In [1]: import numpy as np

In [2]: np.set_printoptions(precision=1, suppress=True, linewidth=120, floatmode="fixed")

In [3]: rd = lambda a: np.round(a, 1) + 0

In [4]: feats = np.load("arr.npy")

In [5]: feats
Out[5]: 
array([[1, 0],
       [3, 1]])

In [6]: q = feats.astype(float).copy()

In [7]: for j in range(2):
   ...:     q[:, j] -= q[:, :j] @ (q[:, :j].T @ q[:, j])
   ...:     q[:, j] /= np.linalg.norm(q[:, j])
   ...: 

In [8]: rd(q.T @ feats)
Out[8]: 
array([[3.2, 0.9],
       [0.0, 0.3]])

In [9]: np.zeros(2, 2)
TypeError: Cannot interpret '2' as a data type


In [10]: np.abs(feats).max()
Out[10]: np.int64(3)

In [11]: feats.mean(axis=0)
Out[11]: array([2.0, 0.5])

In [12]: np.unravel_index(np.abs(feats).argmax(), feats.shape)
Out[12]: (np.int64(1), np.int64(0))

In [13]: rd(np.linalg.svd(feats, compute_uv=False))
Out[13]: array([3.3, 0.3])

In [14]: feats.sum(axis=0)
Out[14]: array([4, 1])

In [15]: rd(np.linalg.norm(feats))
Out[15]: np.float64(3.3)

In [16]: feats[:, 2]
IndexError: index 2 is out of bounds for axis 1 with size 2


In [17]: w, V = np.linalg.eig(feats)

In [18]: rd(np.sort(np.linalg.eigvals(feats @ feats)))
Out[18]: array([1.0, 1.0])

In [19]: w
Out[19]: array([1.0, 1.0])

In [20]: J = np.load("m.npy")

In [21]: J
Out[21]: 
array([[ 3,  2,  3, -6],
       [ 3,  3,  0, -9],
       [ 0,  1,  1, -3],
       [ 2,  2,  1, -6]])

In [22]: np.linalg.lstsq(J[:-1].T, J[-1])[2]
Out[22]: np.int32(3)

In [23]: J.sum(axis=0)
Out[23]: array([  8,   8,   5, -24])

In [24]: J.shape
Out[24]: (4, 4)

In [25]: [round(float(x), 1) for x in np.linalg.svd(J, compute_uv=False)[:3]]
Out[25]: [14.3, 2.6, 1.2]

In [26]: np.argsort(-np.linalg.norm(J, axis=0).round(6), kind="stable")[:3]
Out[26]: array([3, 0, 1])

In [27]: np.linalg.cond(J) > 100
Out[27]: np.True_

In [28]: rd(np.linalg.norm(J, 2) / np.linalg.norm(J))
Out[28]: np.float64(1.0)

In [29]: r0 = np.array([-4, -8, -6, -7, 9, -9])

In [30]: K = r0[np.abs(np.subtract.outer(np.arange(6), np.arange(6)))]

In [31]: K
Out[31]: 
array([[-4, -8, -6, -7,  9, -9],
       [-8, -4, -8, -6, -7,  9],
       [-6, -8, -4, -8, -6, -7],
       [-7, -6, -8, -4, -8, -6],
       [ 9, -7, -6, -8, -4, -8],
       [-9,  9, -7, -6, -8, -4]])

In [32]: w, V = np.linalg.eigh(K)

In [33]: vec = np.array([2, -2, 0, 3, 2, 3])

In [34]: np.abs(K).sum(axis=1).max(), rd(np.abs(w).max())
Out[34]: (np.int64(43), np.float64(30.6))

In [35]: vec @ K @ vec
Out[35]: np.int64(-456)

In [36]: rd(V * np.maximum(w, 0) @ V.T)
Out[36]: 
array([[ 6.4, -4.3, -0.5, -1.9,  6.2, -4.7],
       [-4.3,  6.1, -2.2, -0.7, -3.8,  6.2],
       [-0.5, -2.2,  3.9, -0.2, -0.7, -1.9],
       [-1.9, -0.7, -0.2,  3.9, -2.2, -0.5],
       [ 6.2, -3.8, -0.7, -2.2,  6.1, -4.3],
       [-4.7,  6.2, -1.9, -0.5, -4.3,  6.4]])

In [37]: (np.sign(V[:, -1].round(6)) == np.sign(V[0, -1].round(6))).astype(int)
Out[37]: array([1, 0, 1, 0, 1, 0])

In [38]: rng = np.random.default_rng(94)

In [39]: labels = rng.permutation(6)

In [40]: out = K[:, labels] * rng.choice([-1, 1], 6)

In [41]: out
Out[41]: 
array([[-4, -9,  9,  6,  7, -8],
       [-8,  7, -9,  8,  6, -4],
       [-6,  6,  7,  4,  8, -8],
       [-7,  8,  6,  8,  4, -6],
       [ 9,  4,  8,  6,  8, -7],
       [-9,  8,  4,  7,  6,  9]])

In [42]: left, _, Vt = np.linalg.svd(K.T @ out)

In [43]: rd(left @ Vt)
Out[43]: 
array([[ 1.0,  0.0,  0.0,  0.0,  0.0,  0.0],
       [ 0.0,  0.0,  0.0,  0.0,  0.0,  1.0],
       [ 0.0,  0.0,  0.0, -1.0,  0.0,  0.0],
       [ 0.0,  0.0,  0.0,  0.0, -1.0,  0.0],
       [ 0.0, -1.0,  0.0,  0.0,  0.0,  0.0],
       [ 0.0,  0.0, -1.0,  0.0,  0.0,  0.0]])

In [44]: labels
Out[44]: array([0, 4, 5, 2, 3, 1])

In [45]: labels = rng.permutation(6)

In [46]: labels
Out[46]: array([1, 4, 3, 5, 0, 2])

In [47]: out = K[labels][:, labels]

In [48]: np.diag(out)
Out[48]: array([-4, -4, -4, -4, -4, -4])

In [49]: np.trace(out)
Out[49]: np.int64(-24)

In [50]: out
Out[50]: 
array([[-4, -7, -6,  9, -8, -8],
       [-7, -4, -8, -8,  9, -6],
       [-6, -8, -4, -6, -7, -8],
       [ 9, -8, -6, -4, -9, -7],
       [-8,  9, -7, -9, -4, -6],
       [-8, -6, -8, -7, -6, -4]])

In [51]: rd(np.sort(np.abs(np.linalg.eigvals(out))))
Out[51]: array([ 3.8,  7.7, 13.1, 13.1, 21.3, 30.6])

In [52]: r0 = np.array([2, 3, 2, -3, -3, -1])

In [53]: out = K + np.outer(r0, np.eye(6)[4])

In [54]: np.linalg.matrix_rank(out - K)
Out[54]: np.int64(1)

In [55]: F = np.load("run9.npy")

In [56]: rd(F)
Out[56]: 
array([[ 0.4, -0.6,  0.4, -0.6,  0.1],
       [-0.6,  0.4,  0.4, -0.6,  0.1],
       [ 0.4,  0.4,  0.8,  0.4, -0.1],
       [-0.6, -0.6,  0.4,  0.4,  0.1],
       [ 0.1,  0.1, -0.1,  0.1,  1.0]])

In [57]: w1 = np.array([[2, 0, 8, 1], [7, 3, 0, 8], [8, 2, 0, 7], [3, 4, 4, 7], [7, 6, 4, 3]])

In [58]: c = np.array([-3, -2, 0, -2])

In [59]: hid = np.maximum(F @ w1 + c, 0)

In [60]: rd(hid)
Out[60]: 
array([[0.0, 0.0, 1.4, 0.0],
       [0.6, 0.0, 0.0, 0.0],
       [7.0, 1.6, 4.0, 9.0],
       [0.0, 0.0, 0.0, 0.0],
       [4.7, 4.5, 5.3, 2.3]])

In [61]: np.linalg.matrix_rank(hid)
Out[61]: np.int64(4)

In [62]: basis = np.array([[-5, 0, 6], [-9, -5, 6], [-6, -1, 4], [-9, -1, -7]])

In [63]: w1 @ basis
Out[63]: 
array([[ -67,   -9,   37],
       [-134,  -23,    4],
       [-121,  -17,   11],
       [-138,  -31,    9],
       [-140,  -37,   73]])

In [64]: w, V = np.linalg.eigh(F)

In [65]: rd(np.linalg.svd(F, compute_uv=False))
Out[65]: array([1.0, 1.0, 1.0, 1.0, 1.0])

In [66]: (w > 1e-8).sum(), (w < -1e-8).sum()
Out[66]: (np.int64(4), np.int64(1))

In [67]: w.sum(), np.trace(F)
Out[67]: (np.float64(3.0), np.float64(3.0))

In [68]: [round(float(np.linalg.det(F[:i, :i])), 2) + 0 for i in range(1, 6)]
Out[68]: [0.41, -0.18, -0.39, -0.98, -1.0]

In [69]: np.linalg.cholesky(F)
LinAlgError: Matrix is not positive definite


In [70]: w, V = np.linalg.eig(F)

In [71]: rd(F @ V[:, 0] - w[0] * V[:, 0])
Out[71]: array([0.0, 0.0, 0.0, 0.0, 0.0])

In [72]: rd(w)
Out[72]: array([ 1.0, -1.0,  1.0,  1.0,  1.0])

In [73]: rd(np.sort(np.linalg.eigvals(F @ F)))
Out[73]: array([1.0, 1.0, 1.0, 1.0, 1.0])

In [74]: out = F / np.linalg.norm(F, axis=1, keepdims=True)

In [75]: G = out @ out.T

In [76]: np.argwhere(np.triu(np.abs(G) > 0.95, 1))
Out[76]: array([], shape=(0, 2), dtype=int64)

In [77]: (np.abs(G) > 0.9).astype(int)
Out[77]: 
array([[1, 0, 0, 0, 0],
       [0, 1, 0, 0, 0],
       [0, 0, 1, 0, 0],
       [0, 0, 0, 1, 0],
       [0, 0, 0, 0, 1]])

In [78]: rd(G)
Out[78]: 
array([[1.0, 0.0, 0.0, 0.0, 0.0],
       [0.0, 1.0, 0.0, 0.0, 0.0],
       [0.0, 0.0, 1.0, 0.0, 0.0],
       [0.0, 0.0, 0.0, 1.0, 0.0],
       [0.0, 0.0, 0.0, 0.0, 1.0]])

In [79]: (G - 2 * np.eye(5)).round(6).argmax(axis=1)
Out[79]: array([1, 0, 0, 0, 0])

In [80]: np.degrees(np.arccos(np.clip(G[2, 1], -1, 1)))
Out[80]: np.float64(90.0)
